In [1]: import numpy as np

In [2]: np.set_printoptions(precision=2, suppress=True, linewidth=140)

In [3]: E = np.loadtxt("layer0.csv", delimiter=",")

In [4]: E
Out[4]: 
array([[ -9.26,  -1.02, -17.64,   1.47],
       [-13.11,  13.55,   3.99,   5.34],
       [ -1.14,  19.14,   5.68,   0.49],
       [ -1.6 , -13.8 , -13.53,   4.89],
       [-13.84, -10.3 ,   8.78,  -5.02],
       [  6.17,   1.4 ,  14.22,  12.55],
       [ -6.92, -17.37,   2.02,  -6.79],
       [ -7.1 ,  -2.52,  17.55,   5.94],
       [  7.92,  15.34,  -1.61,  -9.98],
       [ 13.45, -10.47,   6.78,   7.97],
       [  8.6 , -16.22,  -7.68,   1.97],
       [ -0.47,  15.18, -13.  ,  -0.57],
       [  8.52,   0.76,  15.49,  -9.32],
       [  6.35,   6.94,  -7.74,  15.86],
       [ 17.31,   1.2 ,   3.61,  -9.27],
       [ -3.21,  11.75,  15.7 ,  -2.23],
       [ 15.04,  -6.44,  11.45,  -1.16],
       [  1.54, -12.24, -15.74,   0.03],
       [ 10.2 ,  -4.38,  13.98,   9.02],
       [  7.18,   7.77,   7.14,  15.4 ],
       [  9.55,   5.05,  12.76,  10.98],
       [ -0.83,  -7.15,  14.87,  11.27],
       [ 16.65,  10.79,  -0.2 ,  -2.49],
       [ -7.89,  15.02, -10.17,  -2.94],
       [ -2.47,   8.24,   3.33, -17.75],
       [-17.3 ,   3.3 ,   3.36,   8.86],
       [ -9.88,  -6.22,  -3.09, -15.94],
       [-15.9 ,   5.05,  -4.18,  10.21],
       [  7.71,  -3.77,  15.88,  -8.62]])

In [5]: dist = np.linalg.norm(E[:, None] - E[None], axis=-1)

In [6]: dist.mean(axis=1).argmax()
Out[6]: np.int64(0)

In [7]: np.flatnonzero(dist[17] < dist.mean() / 2)
Out[7]: array([ 3, 10, 17])

In [8]: print(dist[:5, :5])
[[ 0.   26.64 31.89 15.83 29.11]
 [26.64  0.   14.17 34.46 26.45]
 [31.89 14.17  0.   38.39 32.68]
 [15.83 34.46 38.39  0.   27.53]
 [29.11 26.45 32.68 27.53  0.  ]]

In [9]: np.unravel_index(dist.round(6).argmax(), dist.shape)
Out[9]: (np.int64(15), np.int64(17))

In [10]: np.linalg.matrix_rank(dist ** 2)
Out[10]: np.int64(6)

In [11]: (dist + 1e9 * np.eye(29)).round(6).argmin(axis=1)
Out[11]: array([17, 25, 15, 17,  6, 20,  4, 21, 22, 18, 17, 23, 28, 19, 22,  2,  9,  3,  5, 20,  5,  7, 14, 11,  8, 27,  6, 25, 12])

In [12]: print(dist.shape)
(29, 29)
